In [1]: import numpy as np

In [2]: np.set_printoptions(suppress=True, linewidth=120)

In [3]: rd = lambda a: np.round(a, 2) + 0

In [4]: E = np.array([[-1.5, 0.4, 0.4, -0.9],
   ...:     [0.1, 1.4, -1.8, 0.5],
   ...:     [0.7, -0.9, -0.9, 0.3],
   ...:     [-0.6, -1.0, 0.5, -0.2],
   ...:     [0.2, 0.5, 0.4, 1.6],
   ...:     [-0.1, 1.6, 0.2, -1.0],
   ...:     [-1.2, 0.7, -1.0, -0.4],
   ...:     [0.0, -0.3, -0.5, -0.3],
   ...:     [-2.2, 1.7, -1.1, 0.6],
   ...:     [-1.0, 0.0, -2.1, 0.8],
   ...:     [-0.3, 0.7, 1.3, -1.2],
   ...:     [1.5, -1.3, 1.3, -1.3],
   ...:     [-1.3, -0.2, -0.1, -0.3],
   ...:     [1.0, 0.3, 0.7, 0.2],
   ...:     [1.2, 0.4, -0.3, -0.4],
   ...:     [0.6, 0.4, -0.2, -0.6],
   ...:     [0.8, -2.0, 0.9, 0.5],
   ...:     [-0.2, 1.7, -1.4, 0.1],
   ...:     [0.2, -1.2, -1.4, 0.4]])

In [5]: rng = np.random.default_rng(674597)

In [6]: E[:, 2] = 4 * E[:, 0] + 0.02 * rng.normal(size=19)

In [7]: rd(E)
Out[7]: 
array([[-1.5 ,  0.4 , -6.01, -0.9 ],
       [ 0.1 ,  1.4 ,  0.43,  0.5 ],
       [ 0.7 , -0.9 ,  2.81,  0.3 ],
       [-0.6 , -1.  , -2.38, -0.2 ],
       [ 0.2 ,  0.5 ,  0.79,  1.6 ],
       [-0.1 ,  1.6 , -0.38, -1.  ],
       [-1.2 ,  0.7 , -4.83, -0.4 ],
       [ 0.  , -0.3 ,  0.  , -0.3 ],
       [-2.2 ,  1.7 , -8.82,  0.6 ],
       [-1.  ,  0.  , -3.99,  0.8 ],
       [-0.3 ,  0.7 , -1.2 , -1.2 ],
       [ 1.5 , -1.3 ,  6.01, -1.3 ],
       [-1.3 , -0.2 , -5.23, -0.3 ],
       [ 1.  ,  0.3 ,  4.  ,  0.2 ],
       [ 1.2 ,  0.4 ,  4.77, -0.4 ],
       [ 0.6 ,  0.4 ,  2.41, -0.6 ],
       [ 0.8 , -2.  ,  3.18,  0.5 ],
       [-0.2 ,  1.7 , -0.81,  0.1 ],
       [ 0.2 , -1.2 ,  0.84,  0.4 ]])

In [8]: labels = rng.permutation(4)

In [9]: other = E[:, labels] * rng.choice([-1, 1], 4)

In [10]: rd(other)
Out[10]: 
array([[-0.9 , -0.4 ,  6.01, -1.5 ],
       [ 0.5 , -1.4 , -0.43,  0.1 ],
       [ 0.3 ,  0.9 , -2.81,  0.7 ],
       [-0.2 ,  1.  ,  2.38, -0.6 ],
       [ 1.6 , -0.5 , -0.79,  0.2 ],
       [-1.  , -1.6 ,  0.38, -0.1 ],
       [-0.4 , -0.7 ,  4.83, -1.2 ],
       [-0.3 ,  0.3 ,  0.  ,  0.  ],
       [ 0.6 , -1.7 ,  8.82, -2.2 ],
       [ 0.8 ,  0.  ,  3.99, -1.  ],
       [-1.2 , -0.7 ,  1.2 , -0.3 ],
       [-1.3 ,  1.3 , -6.01,  1.5 ],
       [-0.3 ,  0.2 ,  5.23, -1.3 ],
       [ 0.2 , -0.3 , -4.  ,  1.  ],
       [-0.4 , -0.4 , -4.77,  1.2 ],
       [-0.6 , -0.4 , -2.41,  0.6 ],
       [ 0.5 ,  2.  , -3.18,  0.8 ],
       [ 0.1 , -1.7 ,  0.81, -0.2 ],
       [ 0.4 ,  1.2 , -0.84,  0.2 ]])

In [11]: U, _, VT = np.linalg.svd(E.T @ other)

In [12]: labels
Out[12]: array([3, 1, 2, 0])

In [13]: rd(np.linalg.lstsq(E, other)[0])
Out[13]: 
array([[ 0.,  0.,  0.,  1.],
       [ 0., -1.,  0.,  0.],
       [ 0.,  0., -1.,  0.],
       [ 1.,  0.,  0.,  0.]])

In [14]: def softmax(z):
    ...:     e = np.exp(z - z.max(axis=-1, keepdims=True))
    ...:     return e / e.sum(axis=-1, keepdims=True)
    ...: 

In [15]: rd(softmax(E[11]))
Out[15]: array([0.01, 0.  , 0.99, 0.  ])

In [16]: S = E @ E.T / np.sqrt(4)

In [17]: rd(softmax(S)[11] @ E)
Out[17]: array([ 1.5 , -1.29,  6.01, -1.3 ])

In [18]: Xc = E - E.mean(axis=0)

In [19]: U, sig, VT = np.linalg.svd(Xc, full_matrices=False)

In [20]: rd((sig ** 2).sum() ** 2 / (sig ** 4).sum())
Out[20]: np.float64(1.18)

In [21]: rd(np.abs(VT[-1]))
Out[21]: array([0.97, 0.  , 0.24, 0.  ])

In [22]: rd(VT[0] * np.sign(VT[0, np.abs(VT[0]).argmax()]))
Out[22]: array([ 0.24, -0.11,  0.96, -0.01])

In [23]: rd(sig)
Out[23]: array([17.51,  4.13,  3.15,  0.02])

In [24]: m1 = np.array([[-2.0, 1.0, 0.0, 0.0, 0.0],
    ...:     [0.0, -2.0, 1.0, 0.0, 0.0],
    ...:     [0.0, 0.0, -2.0, 1.0, 0.0],
    ...:     [0.0, 0.0, 0.0, -2.0, 1.0],
    ...:     [0.0, 0.0, 0.0, 0.0, -2.0]])

In [25]: other = np.linalg.inv(m1)

In [26]: rd(np.linalg.det(m1) * other)
Out[26]: 
array([[16.,  8.,  4.,  2.,  1.],
       [ 0., 16.,  8.,  4.,  2.],
       [ 0.,  0., 16.,  8.,  4.],
       [ 0.,  0.,  0., 16.,  8.],
       [ 0.,  0.,  0.,  0., 16.]])

In [27]: rd(other)
Out[27]: 
array([[-0.5 , -0.25, -0.12, -0.06, -0.03],
       [ 0.  , -0.5 , -0.25, -0.12, -0.06],
       [ 0.  ,  0.  , -0.5 , -0.25, -0.12],
       [ 0.  ,  0.  ,  0.  , -0.5 , -0.25],
       [ 0.  ,  0.  ,  0.  ,  0.  , -0.5 ]])

In [28]: rd(np.linalg.det(m1) * np.linalg.det(other))
Out[28]: np.float64(1.0)

In [29]: rd(np.linalg.slogdet(m1)[0])
Out[29]: np.float64(-1.0)

In [30]: rd(np.linalg.inv(other))
Out[30]: 
array([[-2.,  1.,  0.,  0.,  0.],
       [ 0., -2.,  1.,  0.,  0.],
       [ 0.,  0., -2.,  1.,  0.],
       [ 0.,  0.,  0., -2.,  1.],
       [ 0.,  0.,  0.,  0., -2.]])

In [31]: np.allclose(other, m1.T)
Out[31]: False

In [32]: x = np.array([-3, -3, 0, 0, 2])

In [33]: target = m1 @ x

In [34]: target
Out[34]: array([ 3.,  6.,  0.,  2., -4.])

In [35]: rd(np.linalg.solve(m1, m1[:, 1]))
Out[35]: array([0., 1., 0., 0., 0.])

In [36]: rd(np.linalg.solve(m1, target + m1[:, 0]))
Out[36]: array([-2., -3.,  0.,  0.,  2.])

In [37]: other = m1[0, 0] * m1[1:] - np.outer(m1[1:, 0], m1[0])

In [38]: other
Out[38]: 
array([[ 0.,  4., -2., -0., -0.],
       [ 0., -0.,  4., -2., -0.],
       [ 0., -0., -0.,  4., -2.],
       [ 0., -0., -0., -0.,  4.]])

In [39]: np.linalg.matrix_rank(other), np.linalg.matrix_rank(m1)
Out[39]: (np.int64(4), np.int64(5))

In [40]: x = np.array([-4, 2, 7, 4, 4])

In [41]: other * x
Out[41]: 
array([[ -0.,   8., -14.,  -0.,  -0.],
       [ -0.,  -0.,  28.,  -8.,  -0.],
       [ -0.,  -0.,  -0.,  16.,  -8.],
       [ -0.,  -0.,  -0.,  -0.,  16.]])

In [42]: np.linalg.norm(other @ x) <= np.linalg.norm(other, 2) * np.linalg.norm(x) + 1e-9
Out[42]: np.True_

In [43]: (other @ x).argmax()
Out[43]: np.int64(1)

In [44]: other @ (2 * x)
Out[44]: array([-12.,  40.,  16.,  32.])
